$ python -q
>>> import numpy as np
>>> from numpy import linalg as LA
>>> np.set_printoptions(precision=3, suppress=True, linewidth=200)
>>> def tidy(a):
...     return np.round(a, 3) + 0
... 
>>> arr = np.loadtxt("arr.csv", delimiter=",")
>>> arr
array([[1., 0., 0.],
       [3., 0., 0.],
       [1., 0., 0.],
       [0., 0., 2.],
       [0., 0., 2.],
       [7., 0., 0.],
       [0., 0., 1.],
       [7., 0., 0.],
       [5., 0., 0.],
       [5., 0., 0.],
       [0., 0., 1.],
       [0., 0., 1.],
       [7., 0., 0.],
       [1., 0., 0.],
       [5., 0., 0.],
       [3., 0., 0.],
       [0., 0., 3.],
       [5., 0., 0.],
       [1., 0., 0.],
       [1., 0., 0.],
       [0., 0., 3.],
       [7., 0., 0.],
       [1., 0., 0.]])
>>> Y = np.array([[0, 2, 1], [1, 1, 2], [1, 2, 0]])
>>> LA.matrix_rank(arr @ Y)
np.int64(2)
>>> np.einsum("ij->j", arr)
array([60.,  0., 13.])
>>> LA.matrix_rank(np.vstack([arr, Y.T]))
np.int64(3)
>>> np.einsum("ik,kj->ji", arr, Y)
array([[ 0.,  0.,  0.,  2.,  2.,  0.,  1.,  0.,  0.,  0.,  1.,  1.,  0.,  0.,  0.,  0.,  3.,  0.,  0.,  0.,  3.,  0.,  0.],
       [ 2.,  6.,  2.,  4.,  4., 14.,  2., 14., 10., 10.,  2.,  2., 14.,  2., 10.,  6.,  6., 10.,  2.,  2.,  6., 14.,  2.],
       [ 1.,  3.,  1.,  0.,  0.,  7.,  0.,  7.,  5.,  5.,  0.,  0.,  7.,  1.,  5.,  3.,  0.,  5.,  1.,  1.,  0.,  7.,  1.]])
>>> arr @ Y
array([[ 0.,  2.,  1.],
       [ 0.,  6.,  3.],
       [ 0.,  2.,  1.],
       [ 2.,  4.,  0.],
       [ 2.,  4.,  0.],
       [ 0., 14.,  7.],
       [ 1.,  2.,  0.],
       [ 0., 14.,  7.],
       [ 0., 10.,  5.],
       [ 0., 10.,  5.],
       [ 1.,  2.,  0.],
       [ 1.,  2.,  0.],
       [ 0., 14.,  7.],
       [ 0.,  2.,  1.],
       [ 0., 10.,  5.],
       [ 0.,  6.,  3.],
       [ 3.,  6.,  0.],
       [ 0., 10.,  5.],
       [ 0.,  2.,  1.],
       [ 0.,  2.,  1.],
       [ 3.,  6.,  0.],
       [ 0., 14.,  7.],
       [ 0.,  2.,  1.]])
>>> np.einsum("ij,ij->i", arr, arr)
array([ 1.,  9.,  1.,  4.,  4., 49.,  1., 49., 25., 25.,  1.,  1., 49.,  1., 25.,  9.,  9., 25.,  1.,  1.,  9., 49.,  1.])
>>> data = np.load("sample3.npy")
>>> data
array([[ 0, -2, -1,  1, -1, -3],
       [-2,  0, -1, -3,  1,  0],
       [-1, -1, -4, -6, -1,  0],
       [ 1, -3, -6, -4, -2,  6],
       [-1,  1, -1, -2, -2, -3],
       [-3,  0,  0,  6, -3, -4]])
>>> # equal to its transpose
>>> rng = np.random.default_rng(870412)
>>> Y = data + rng.integers(-2, 3, (6, 5)) @ rng.integers(-2, 3, (5, 6))
>>> Y
array([[ -5,  -2,  -3,   5, -11,  -1],
       [ -1,  -2,   3,  -5,   2,   0],
       [ -5,  -4,   0,  -9,  -5,   7],
       [  1,  -5,  -8,  -7,  -2,  12],
       [ -1,   0,   4,  -8,  -2,   0],
       [ -3,   4,  -6,   7,   1,  -4]])
>>> print(Y - data)
[[ -5   0  -2   4 -10   2]
 [  1  -2   4  -2   1   0]
 [ -4  -3   4  -3  -4   7]
 [  0  -2  -2  -3   0   6]
 [  0  -1   5  -6   0   3]
 [  0   4  -6   1   4   0]]
>>> tidy(LA.svd(Y - data, compute_uv=False))
array([15.259, 13.003,  8.205,  3.094,  2.042,  0.   ])
>>> LA.matrix_rank(Y - data, tol=1e-8)
np.int64(5)
>>> def softmax(z):
...     e = np.exp(z - z.max(axis=-1, keepdims=True))
...     return e / e.sum(axis=-1, keepdims=True)
... 
>>> tidy(softmax(Y[3] + 3))
array([0., 0., 0., 0., 0., 1.])
>>> tidy(softmax(Y[3]))
array([0., 0., 0., 0., 0., 1.])
>>> att = Y @ Y.T / np.sqrt(6)
>>> tidy(softmax(att))
array([[1.   , 0.   , 0.   , 0.   , 0.   , 0.   ],
       [0.   , 0.049, 0.38 , 0.   , 0.571, 0.   ],
       [0.   , 0.   , 1.   , 0.   , 0.   , 0.   ],
       [0.   , 0.   , 0.   , 1.   , 0.   , 0.   ],
       [0.   , 0.   , 0.693, 0.   , 0.307, 0.   ],
       [0.   , 0.   , 0.   , 0.   , 0.   , 1.   ]])
>>> tidy(LA.norm(data[3] - data[0]))
np.float64(11.576)
>>> tidy(LA.norm(data, axis=1))
array([ 4.   ,  3.873,  7.416, 10.1  ,  4.472,  8.367])
>>> tidy(LA.norm(data) ** 2 / LA.norm(data, 2) ** 2)
np.float64(1.608)
>>> E = np.loadtxt("data.csv", delimiter=",")
>>> E
array([[ -0.4,  -0.3,  -1.5,   0.8,  -1.8,   2.9,   0.7,   0.6,  -0.3],
       [  1.9,  -1.6,  -0.4,   1.3,  -0.8,  -1.3,  -0.7,   1. ,  -1.1],
       [ -0.8,  -1.2,  -0.1,   0. ,  -1.1,  -1. ,  -1.2,  -0.8,   1.2],
       [  0.9,   0.7,  -0.3,   0.2,  -1.2,  -1.6,   0.3,   0.3,  -1.3],
       [  0.3,   0. ,  -0.4,   0.5,   0. ,   0.1,   1.3,  -0.5,  -0.4],
       [  0.7,  -2.2,   1. ,  -1.7,  -0.5,  -0.6,  -0.2,   1.9,   0.9],
       [ -0.3,  -0.1,  -2.2,  -1.5,  -0.1,  -0.3,  -0.4,   0.1,   0.5],
       [ -2.5,   2.2,  -1.9,   1. ,   1.1,   1.6,   1.4,   0.2,   1.7],
       [  0.4,  -0.3,   0. ,  -1. ,  -0.8,  -1.6,  -2.3,  -1.5,  -0.6],
       [ -0.1,   1.5,   2.3,  -0.2,  -0.8,  -2.2,  -1. ,   1.3,  -1.5],
       [  0.4,  -0.3,  -1.1,   0.8,   2. ,   0.1,   0.1,   0.3,   1.3],
       [ -1.4,   0.5,   0. ,   0.7,   0.4,  -1.5,   0. ,   0.3,   0.4],
       [ -1.2,  -0.2,   0.3,  -0.8,   0.4,   0.4,  -1.3,   0.1,  -1.1],
       [ -1.2,   0.2,  -1.1,  -0.9,  -0.1,  -1.5,   0.6,   1. ,  -1.1],
       [  2.8,   1.6,  -0.6,  -0.6,  -0.1,   1.2,   1.2,   0.8,  -1.3],
       [ -0.4,  -1.5,  -2.5,  -0.4,  -0.9,   1.1,   1.1,   0.2,  -0.6],
       [  0.4,   0. ,  -0.4,   0.2,  -0.9,   0. ,   0.4,   0.5,   1.2],
       [ -0.9,   1.9,   0.1,  -0.1,  -0.7,   0.1,   1.2,   0.3,  -1.8],
       [  0.6,  -0.8,   0.2,  -0.8,  -0.5,  -1.4,  -1.5,   0.8,   0.2],
       [ 22. ,  18. ,  22. ,   6. ,  16. ,   8. ,  10. ,   6. , -12. ],
       [  0.1,   0.3,   1.7,   0.4,  -0.8,  -0.8,  -0.7,   0.5,   0.5],
       [  0. ,   1.1,  -0.7,  -2. ,  -0.7,  -0.1,  -0.1,   1.1,   0.7],
       [  0.6,  -0.7,  -0.2,   0.3,   0.5,  -0.5,  -0.6,  -0.9,   0. ],
       [ -1.6,   1.5,   0.8,   0.9,   0.9,  -0.7,   1.3,  -0.3,  -0.1],
       [ -1.1,  -0.7,   2.5,  -1.6,  -1.2,   1.3,  -0.3,  -0.6,   0. ],
       [  1.1,  -0.4,   0.7,  -0.8,   0.1,  -2.4,   0.9,  -0.5,   0.8],
       [  1. ,  -0.5,   0.2,   0.6,   0.8,   1. ,  -1.6,   0.2,  -0.1],
       [ -0.8,  -0.3,  -1.3,   1.5,   0.3,  -0.6,  -0.3,   0.4,  -0.2],
       [ -0.6,   0.1,   0.3,   0.3,   1.6,   0. ,  -0.5,   0. ,  -1.1],
       [  0.2,   0.2,  -0.4,   0.5,   1.9,  -1.7,   1.1,   0.9,   1.4],
       [ -1.8,   0.5,   0.1,   0.2,  -0.8,   0.2,  -0.5,  -1.7,   2.2],
       [ -0.5,  -0.3,   0.3,   0.1,  -0.5,  -1.1,  -1.1,  -0.5,   0.2],
       [  1.1,   0. ,  -0.6,   0.8,  -1.1,   0.7,  -0.9,   0. ,   0.6],
       [ -0.7,   1.4,   0.6,   1.3,   1. ,   0.6,  -0.2,   0.7,   0.5]])
>>> # row 19 is much longer than the rest
>>> print(tidy(softmax(E).sum(axis=1)))
[1. 1. 1. 1. 1. 1. 1. 1. 1. 1. 1. 1. 1. 1. 1. 1. 1. 1. 1. 1. 1. 1. 1. 1. 1. 1. 1. 1. 1. 1. 1. 1. 1. 1.]
>>> tidy(softmax(10 * E[32]))
array([0.93 , 0.   , 0.   , 0.046, 0.   , 0.017, 0.   , 0.   , 0.006])
>>> tidy(softmax(E[32]))
array([0.243, 0.081, 0.044, 0.18 , 0.027, 0.163, 0.033, 0.081, 0.147])
>>> att = E @ E.T / np.sqrt(9)
>>> tidy(softmax(att)[32] @ E)
array([ 0.289, -0.142, -0.384,  0.211, -0.472,  0.119, -0.279,  0.199,  0.087])
>>> softmax(att).round(6).argmax(axis=1)
array([ 0,  1,  2, 19, 19,  5,  6,  7,  8, 19, 10, 11, 12, 13, 19, 15, 16, 19,  5, 19, 19, 21,  8, 19, 24, 25, 19, 27, 19, 19, 30,  8, 32, 19])
